% python3 -q
>>> import numpy as np
>>> import numpy.linalg as la
>>> np.set_printoptions(suppress=True, linewidth=140)
>>> def rd(a):
...     return np.round(a, 2) + 0
... 
>>> A = np.load("a.npy")
>>> print(A)
[[1.   0.7  0.49 0.34 0.24 0.17 0.12 0.08]
 [0.7  1.   0.7  0.49 0.34 0.24 0.17 0.12]
 [0.49 0.7  1.   0.7  0.49 0.34 0.24 0.17]
 [0.34 0.49 0.7  1.   0.7  0.49 0.34 0.24]
 [0.24 0.34 0.49 0.7  1.   0.7  0.49 0.34]
 [0.17 0.24 0.34 0.49 0.7  1.   0.7  0.49]
 [0.12 0.17 0.24 0.34 0.49 0.7  1.   0.7 ]
 [0.08 0.12 0.17 0.24 0.34 0.49 0.7  1.  ]]
>>> # equal to its transpose
>>> evals, evecs = la.eigh(A)
>>> x0 = np.array([4, 2, 3, 1, 3, 0, 2, 5])
>>> print(rd(np.abs(A).sum(axis=1).max()), rd(np.abs(evals).max()))
4.3 3.9
>>> print(x0 @ A @ x0)
181.8
>>> x0 = np.ones(8)
>>> for _ in range(7):
...     x0 = A @ x0
...     x0 /= la.norm(x0)
...     print(round(x0 @ A @ x0, 2))
... 
3.89
3.9
3.9
3.9
3.9
3.9
3.9
>>> print(rd(la.eigvalsh(A)[-1]))
3.9
>>> J = np.load("test9.npy")
>>> print(J)
[[ 0.5 10.  -0.2  0.1  0.4  0.6]
 [ 1.2 18.  -2.4 -0.2 -0.7 -0.9]
 [ 1.1 -2.  -3.1  0.1  0.1 -0.3]
 [-0.4 12.   0.1 -1.2  1.2  0.7]]
>>> # column 1 dominates
>>> O, evecs = la.qr(A[:, :7])[0], la.qr(A[:, 7:])[0]
>>> sig = la.svd(O.T @ evecs, compute_uv=False)
>>> print(rd(sig))
[0.95]
>>> M2 = J / np.sqrt((J ** 2).mean(axis=1, keepdims=True))
>>> print(rd(la.norm(M2, axis=1)))
[2.45 2.45 2.45 2.45]
>>> print(la.matrix_rank(M2) == la.matrix_rank(J))
True
>>> K = np.load("run1.npy")
>>> print(K)
[[3 0 0 0 0 0 0]
 [0 9 0 0 0 0 0]
 [0 0 9 0 0 0 0]
 [0 0 0 8 0 0 0]
 [0 0 0 0 9 0 0]
 [0 0 0 0 0 2 0]
 [0 0 0 0 0 0 8]]
>>> print(rd(la.norm(K, axis=0)))
[3. 9. 9. 8. 9. 2. 8.]
>>> print(K.T @ K)
[[ 9  0  0  0  0  0  0]
 [ 0 81  0  0  0  0  0]
 [ 0  0 81  0  0  0  0]
 [ 0  0  0 64  0  0  0]
 [ 0  0  0  0 81  0  0]
 [ 0  0  0  0  0  4  0]
 [ 0  0  0  0  0  0 64]]
>>> print(rd(la.pinv(K)))
[[0.33 0.   0.   0.   0.   0.   0.  ]
 [0.   0.11 0.   0.   0.   0.   0.  ]
 [0.   0.   0.11 0.   0.   0.   0.  ]
 [0.   0.   0.   0.12 0.   0.   0.  ]
 [0.   0.   0.   0.   0.11 0.   0.  ]
 [0.   0.   0.   0.   0.   0.5  0.  ]
 [0.   0.   0.   0.   0.   0.   0.12]]
